$ python -q
>>> import numpy as np
>>> np.set_printoptions(precision=2, suppress=True, linewidth=120, sign=" ")
>>> K = np.loadtxt("run2.csv", delimiter=",")
>>> print(K)
[[  0.42   1.58   5.69   9.08  11.77]
 [ -3.88   0.28   9.58  -3.03   8.18]
 [  4.71   0.17  -2.5   -0.39 -11.37]
 [  9.27   3.26   6.74 -11.6   -4.47]
 [  9.58   5.09   8.61  -2.11  -0.71]
 [ -7.44  10.45  -1.18  14.82  -2.7 ]
 [ -0.29  -2.71  -3.05  -4.82   8.07]
 [-12.65   6.59   1.25  -6.27   3.82]
 [-20.96  13.45   6.59 -11.8    1.31]
 [  0.46   7.1    5.84  11.48 -11.65]
 [ -1.97  16.37  -0.9    2.86  -2.75]
 [ -5.96   6.25   3.56   2.14  -4.68]
 [-10.92  -5.31   3.37  -9.89  -0.63]
 [ -3.82   2.56  -0.21   0.26   2.06]
 [-12.9   -2.     3.37  -5.69   1.71]
 [-12.48   6.6    5.98  -8.91 -18.32]
 [  0.41  -0.83   0.09  -7.    -7.51]
 [ -5.67   7.54  -6.73  -2.9    8.66]
 [ -1.2    0.52   7.63   0.82   2.71]
 [ -8.53   2.15  -1.2    5.53   5.64]
 [ -1.09   5.3   -3.9   15.04   3.6 ]
 [  3.12  -7.82   8.67   9.98  -3.11]
 [ -2.23  -2.28  -7.52 -12.64  -0.55]
 [ -4.91  -1.52   8.92 -10.65  17.75]
 [ -2.2    2.16   7.35   2.76  -2.  ]
 [ 17.89  -3.38  -1.81   8.49  -4.79]
 [ -8.44  15.08  20.42   5.07  -2.18]
 [  4.59   4.84 -10.12  12.17   6.04]
 [ 17.59  -3.67  -6.09  10.99   3.59]
 [ -0.11   2.29  10.77 -12.38  -2.09]
 [ -7.4    0.39   4.26   3.99  -1.57]
 [ -2.66   7.49   1.59  -3.4   -1.51]
 [ -3.37   4.95   3.41  -5.1   -5.15]
 [ 16.37  -4.56  -3.75   5.07  -6.27]
 [ -6.27 -10.18  10.47   7.8   16.23]
 [  9.68  -6.84  -5.49  11.69  -8.2 ]
 [ -8.59   4.21   7.15  -2.38  -3.57]
 [  3.55   5.06  19.81   2.07  -2.94]]
>>> out = np.c_[K[:, :2] @ np.array([[3, 1], [0, 3]]), np.array([1, -2, 3, -3, 1, 2, -3, -1, 3, 1, 1, 0, -1, 0, 3, -2, 2, -1, 3, -2, 3, -2, 0, -1, 3, -1, 2, 1, -3, 0, 2, 1, 0, 1, 2, 2, 2, 1])]
>>> print(out)
[[  1.26   5.16   1.  ]
 [-11.64  -3.04  -2.  ]
 [ 14.13   5.22   3.  ]
 [ 27.81  19.05  -3.  ]
 [ 28.74  24.85   1.  ]
 [-22.32  23.91   2.  ]
 [ -0.87  -8.42  -3.  ]
 [-37.95   7.12  -1.  ]
 [-62.88  19.39   3.  ]
 [  1.38  21.76   1.  ]
 [ -5.91  47.14   1.  ]
 [-17.88  12.79   0.  ]
 [-32.76 -26.85  -1.  ]
 [-11.46   3.86   0.  ]
 [-38.7  -18.9    3.  ]
 [-37.44   7.32  -2.  ]
 [  1.23  -2.08   2.  ]
 [-17.01  16.95  -1.  ]
 [ -3.6    0.36   3.  ]
 [-25.59  -2.08  -2.  ]
 [ -3.27  14.81   3.  ]
 [  9.36 -20.34  -2.  ]
 [ -6.69  -9.07   0.  ]
 [-14.73  -9.47  -1.  ]
 [ -6.6    4.28   3.  ]
 [ 53.67   7.75  -1.  ]
 [-25.32  36.8    2.  ]
 [ 13.77  19.11   1.  ]
 [ 52.77   6.58  -3.  ]
 [ -0.33   6.76   0.  ]
 [-22.2   -6.23   2.  ]
 [ -7.98  19.81   1.  ]
 [-10.11  11.48   0.  ]
 [ 49.11   2.69   1.  ]
 [-18.81 -36.81   2.  ]
 [ 29.04 -10.84   2.  ]
 [-25.77   4.04   2.  ]
 [ 10.65  18.73   1.  ]]
>>> print(np.linalg.matrix_rank(np.c_[K, out]))
6
>>> print(np.round(np.linalg.norm(out - K @ np.linalg.lstsq(K, out)[0], axis=0), 2) + 0)
[  0.     0.    10.25]
>>> print(np.round(np.linalg.lstsq(K, out[:, 0])[0], 2) + 0)
[ 3.  0.  0.  0.  0.]
>>> cen = K - K.mean(axis=0)
>>> vecs = np.linalg.svd(cen)[2][:4]
>>> out = cen - cen @ vecs.T @ vecs
>>> print(np.linalg.norm(out, axis=1).round(6).argmax())
10
>>> print((cen @ vecs.T).std(axis=0))
[ 10.32   7.5    6.97   6.23]
>>> print(np.round(np.linalg.norm(out) / np.linalg.norm(cen), 2))
0.27
>>> print(np.diag(vecs.T @ vecs))
[ 0.77  0.41  1.    0.94  0.87]
>>> z = K[:, 2] > np.median(K[:, 2])
>>> f = K[z].mean(axis=0) - K[~z].mean(axis=0)
>>> print(((K - K.mean(axis=0)) @ f > 0).astype(int))
[ 0  1  0  1  1  0  0  1  1  1  0  1  1  0  1  1  0  0  1  0  0  1  0  1  1  0  1  0  0  1  1  1  1  0  1  0  1  1]
>>> print(np.argsort(-np.abs(f).round(6), kind="stable"))
[ 2  0  3  1  4]
>>> print(round((((K - K.mean(axis=0)) @ f > 0) == z).mean(), 2))
0.87
>>> M = np.maximum(np.array([[2, -9],
...     [6, 9],
...     [-9, -1],
...     [0, -6],
...     [-1, 1],
...     [-2, 0],
...     [8, -7],
...     [-3, -9],
...     [7, 1],
...     [-8, -8],
...     [2, -1],
...     [5, 5],
...     [-8, 0],
...     [7, -3],
...     [6, -9]]) @ np.array([[2, 1, 0, 1, 0, 0, 0, 1, 0], [0, 0, 0, 2, 1, 0, 0, 2, 2]]) + np.array([9, -8, -9, -3, -3, 1, -6, -2, 0]), 0)
>>> print(M)
[[ 13   0   0   0   0   1   0   0   0]
 [ 21   0   0  21   6   1   0  22  18]
 [  0   0   0   0   0   1   0   0   0]
 [  9   0   0   0   0   1   0   0   0]
 [  7   0   0   0   0   1   0   0   2]
 [  5   0   0   0   0   1   0   0   0]
 [ 25   0   0   0   0   1   0   0   0]
 [  3   0   0   0   0   1   0   0   0]
 [ 23   0   0   6   0   1   0   7   2]
 [  0   0   0   0   0   1   0   0   0]
 [ 13   0   0   0   0   1   0   0   0]
 [ 19   0   0  12   2   1   0  13  10]
 [  0   0   0   0   0   1   0   0   0]
 [ 23   0   0   0   0   1   0   0   0]
 [ 21   0   0   0   0   1   0   0   0]]
>>> print(np.round(np.linalg.norm(M, 2) / np.linalg.norm(M), 2))
0.9
>>> print([round(float(x), 2) for x in np.linalg.svd(M, compute_uv=False)[:3]])
[64.78, 31.98, 3.54]
>>> print(np.unique(M.round(6), axis=0).shape)
(12, 9)
>>> print(np.round(M @ np.linalg.pinv(M) @ M, 2) + 0)
[[ 13.   0.   0.   0.   0.   1.   0.   0.   0.]
 [ 21.   0.   0.  21.   6.   1.   0.  22.  18.]
 [  0.   0.   0.   0.   0.   1.   0.   0.   0.]
 [  9.   0.   0.   0.   0.   1.   0.   0.   0.]
 [  7.   0.   0.   0.   0.   1.   0.   0.   2.]
 [  5.   0.   0.   0.   0.   1.   0.   0.   0.]
 [ 25.   0.   0.   0.   0.   1.   0.   0.   0.]
 [  3.   0.   0.   0.   0.   1.   0.   0.   0.]
 [ 23.   0.   0.   6.   0.   1.   0.   7.   2.]
 [  0.   0.   0.   0.   0.   1.   0.   0.   0.]
 [ 13.   0.   0.   0.   0.   1.   0.   0.   0.]
 [ 19.   0.   0.  12.   2.   1.   0.  13.  10.]
 [  0.   0.   0.   0.   0.   1.   0.   0.   0.]
 [ 23.   0.   0.   0.   0.   1.   0.   0.   0.]
 [ 21.   0.   0.   0.   0.   1.   0.   0.   0.]]
